$ python -q
>>> import numpy as np
>>> np.set_printoptions(precision=1, suppress=True, linewidth=120, sign=" ")
>>> def rd(a):
...     return np.round(a, 1) + 0
... 
>>> rng = np.random.default_rng(880)
>>> lab = rng.integers(0, 2, 3)
>>> arr = np.array([[-2, 1, 2], [0, -2, 0], [-1, -2, 1]]) * (lab[:, None] == lab)
>>> arr
array([[-2,  0,  2],
       [ 0, -2,  0],
       [-1,  0,  1]])
>>> rd(np.trace(np.linalg.pinv(arr) @ arr))
np.float64(2.0)
>>> np.linalg.lstsq(arr[:-1].T, arr[-1])[2]
np.int32(2)
>>> print(np.allclose(arr[:-1].T @ np.linalg.lstsq(arr[:-1].T, arr[-1])[0], arr[-1]))
True
>>> X = np.load("sample9.npy")
>>> X
array([[ 1,  0],
       [ 0,  1]])
>>> np.linalg.matrix_power(X, 100)
array([[ 1,  0],
       [ 0,  1]])
>>> X.sum(axis=1)
array([ 1,  1])
>>> print(np.linalg.matrix_power(X, 2))
[[ 1  0]
 [ 0  1]]
>>> pr = np.eye(2)[0]
>>> for _ in range(6):
...     pr = pr @ X
...     print(pr.round(1))
... 
[ 1.  0.]
[ 1.  0.]
[ 1.  0.]
[ 1.  0.]
[ 1.  0.]
[ 1.  0.]
>>> X @ X.T
array([[ 1,  0],
       [ 0,  1]])
>>> X[:, 0] @ X[:, 1]
np.int64(0)
>>> print(rd(np.linalg.pinv(X)))
[[ 1.  0.]
 [ 0.  1.]]
>>> rd(np.linalg.norm(X, axis=0))
array([ 1.,  1.])
>>> X.T @ X
array([[ 1,  0],
       [ 0,  1]])
>>> w, vecs = np.linalg.eig(X)
>>> rd(np.sort(np.linalg.eigvals(np.linalg.inv(X))))
array([ 1.,  1.])
>>> print(w)
[ 1.  1.]
>>> A = rng.normal(size=(16, 3)) + 5 * np.array([1, 2, -2])
>>> rd(A)
array([[  5.5,  11.3,  -9.8],
       [  5.6,   8.7,  -9.4],
       [  4.5,  10.5, -10.6],
       [  4.4,   9. , -10.2],
       [  4.8,  11.4, -11.4],
       [  4.9,  10.1,  -7.8],
       [  5.8,   9.3, -10.4],
       [  3.5,  10. ,  -9.1],
       [  3.2,  10.6, -11. ],
       [  4. ,  12. , -10.5],
       [  5.4,  11.2, -10.3],
       [  5.7,   8.6, -11.9],
       [  4.4,  10.2, -11. ],
       [  5.1,   9.2,  -9.3],
       [  5. ,  10.2, -11.4],
       [  4.5,   9.2, -10.8]])
>>> out = A / np.linalg.norm(A, axis=1, keepdims=True)
>>> gram = out @ out.T
>>> rd(np.degrees(np.arccos(np.clip(gram[9, 7], -1, 1))))
np.float64(1.2)
>>> out = np.c_[A[:, :2] @ np.array([[8, 0], [4, 9]]), np.array([-3, 3, 0, 2, -2, 2, 1, 2, -1, 1, 3, -3, 1, -3, 1, 0])]
>>> rd(out)
array([[ 89.1, 101.3,  -3. ],
       [ 79.6,  78.3,   3. ],
       [ 78.2,  94.9,   0. ],
       [ 71.2,  80.9,   2. ],
       [ 84.2, 102.4,  -2. ],
       [ 79.4,  90.7,   2. ],
       [ 83.7,  83.7,   1. ],
       [ 68.2,  89.6,   2. ],
       [ 67.6,  95.3,  -1. ],
       [ 79.5, 107.8,   1. ],
       [ 88.1, 101.1,   3. ],
       [ 79.9,  77.4,  -3. ],
       [ 76.2,  91.9,   1. ],
       [ 78. ,  83.2,  -3. ],
       [ 80.8,  91.6,   1. ],
       [ 72.4,  82.6,   0. ]])
>>> rd(np.linalg.norm(np.linalg.qr(A)[0].T @ out, axis=0) ** 2 / ((out ** 2).sum(axis=0) + 1e-12))
array([ 1. ,  1. ,  0.1])
>>> rd(np.linalg.lstsq(A, out[:, 0])[0])
array([ 8.,  4.,  0.])
>>> np.linalg.matrix_rank(np.c_[A, out])
np.int64(4)
>>> M = np.array([[0, -3, 3, 3, 1],
...     [1, 0, -3, 3, 3],
...     [3, 1, 0, -3, 3],
...     [3, 3, 1, 0, -3],
...     [-3, 3, 3, 1, 0]])
>>> M
array([[ 0, -3,  3,  3,  1],
       [ 1,  0, -3,  3,  3],
       [ 3,  1,  0, -3,  3],
       [ 3,  3,  1,  0, -3],
       [-3,  3,  3,  1,  0]])
>>> rd(np.linalg.det(M))
np.float64(3124.0)
>>> np.linalg.matrix_power(M, 2)
array([[ 12,  15,  15, -17,  -9],
       [ -9,  12,  15,  15, -17],
       [-17,  -9,  12,  15,  15],
       [ 15, -17,  -9,  12,  15],
       [ 15,  15, -17,  -9,  12]])
>>> (M + M.T) / 2
array([[ 0., -1.,  3.,  3., -1.],
       [-1.,  0., -1.,  3.,  3.],
       [ 3., -1.,  0., -1.,  3.],
       [ 3.,  3., -1.,  0., -1.],
       [-1.,  3.,  3., -1.,  0.]])
>>> np.trace(M)
np.int64(0)
>>> np.allclose(M @ M.T, M.T @ M)
True
>>> P = np.triu(np.array([[0, 1, 2, 2, 2],
...     [3, 2, 0, 0, 2],
...     [1, 1, 2, 0, 0],
...     [2, 0, 1, 1, 2],
...     [3, 2, 1, 0, 3]]), 1) + np.eye(5)
>>> out = P @ M @ np.linalg.inv(P)
>>> print(rd(np.linalg.det(out)))
3124.0
>>> rd(np.poly(out))
array([    1.,     0.,   -30.,   -60.,  1245., -3124.])
>>> np.trace(out), np.trace(M)
(np.float64(0.0), np.int64(0))
>>> out
array([[  7.,   4.,  -6., -12.,   6.],
       [ -5.,  11.,  13.,  15., -39.],
       [  3.,  -2.,  -6.,  -9.,  19.],
       [ -3.,  12.,  13.,   8., -37.],
       [ -3.,   6.,   9.,   7., -20.]])
>>> np.linalg.matrix_rank(out)
np.int64(5)
>>> Q = out.astype(float).copy()
>>> for j in range(5):
...     Q[:, j] -= Q[:, :j] @ (Q[:, :j].T @ Q[:, j])
...     Q[:, j] /= np.linalg.norm(Q[:, j])
... 
>>> rd(Q)
array([[ 0.7,  0.6,  0. ,  0.3,  0.1],
       [-0.5,  0.4, -0.7,  0.2,  0.2],
       [ 0.3,  0. , -0.4, -0.8,  0.2],
       [-0.3,  0.6,  0.3, -0.4, -0.5],
       [-0.3,  0.2,  0.5, -0.1,  0.8]])
>>> lab = rng.permutation(5)
>>> lab
array([ 1,  2,  0,  3,  4])
>>> out = M[lab][:, lab]
>>> print(np.trace(out))
0
>>> np.allclose(out, M)
False
>>> rd(np.linalg.det(out)), rd(np.linalg.det(M[lab]))
(np.float64(3124.0), np.float64(3124.0))
>>> np.diag(out)
array([ 0,  0,  0,  0,  0])
>>> vec = np.array([8, 1, 2, 2, 7])
>>> rhs = M @ vec
>>> rhs
array([ 16,  29,  40,   8, -13])
>>> rd(np.linalg.solve(M, M[:, 4]))
array([ 0.,  0.,  0.,  0.,  1.])
>>> print(rd(np.linalg.solve(M, rhs)))
[ 8.  1.  2.  2.  7.]
>>> E = np.loadtxt("run1.csv", delimiter=",")
>>> E
array([[ 0.1,  0.3,  0.6,  0.8],
       [ 0.4,  0.6,  0.9, -2. ],
       [ 1.8, -1.1,  1.9, -1.5],
       [-0.9,  0.6,  0.3,  0. ],
       [-1.1, -0.6,  1.3, -0.1],
       [ 0.8, -1.6, -0.2, -1.1],
       [-0.9,  1.2, -1.3, -1.5],
       [-0.5, -0.2, -0.9,  1. ],
       [ 1.2, -0.2,  1.2, -1.5],
       [ 0.4,  0.7, -0.3,  0.2],
       [-0.4, -0.4, -0.6,  1.2],
       [-0.9,  0.9,  0. , -0.5],
       [ 0.2,  0.3,  0.3, -1.9],
       [ 3.3,  0.9, -0.3,  1.5],
       [ 0.5,  1.2, -1.6, -0.6],
       [ 0.5,  1.8, -0.7, -0.9],
       [-0.4, -0.1,  0.9, -0.6],
       [ 1.2,  0.4,  1.6,  0.7]])
>>> vec = np.array([3, 3, 2, -3])
>>> rhs = E @ vec
>>> rd(np.linalg.lstsq(E, rhs)[0])
array([ 3.,  3.,  2., -3.])
>>> print(rd(rhs))
[ 0.  10.8 10.4 -0.3 -2.2  0.5  2.8 -6.9  9.9  2.1 -7.2  1.5  7.8  7.5  3.7  8.2  2.1  5.9]
>>> print(rd(np.linalg.pinv(E) @ E))
[[ 1.  0.  0.  0.]
 [ 0.  1.  0.  0.]
 [ 0.  0.  1.  0.]
 [ 0.  0.  0.  1.]]
>>> rhs = rhs + 0.3 * rng.normal(size=18)
>>> rd(rhs)
array([-0.4, 10.7, 10.3,  0.1, -1.7,  0.5,  3. , -7. ,  9.9,  1.6, -6.7,  1.7,  8.2,  7.6,  4.6,  7.9,  1.8,  5.6])
>>> b, *_ = np.linalg.lstsq(E, rhs)
>>> rd(E.T @ (rhs - E @ b))
array([ 0.,  0.,  0.,  0.])
>>> b.round()
array([ 3.,  3.,  2., -3.])
>>> rd(b)
array([ 3. ,  3. ,  1.9, -3.1])
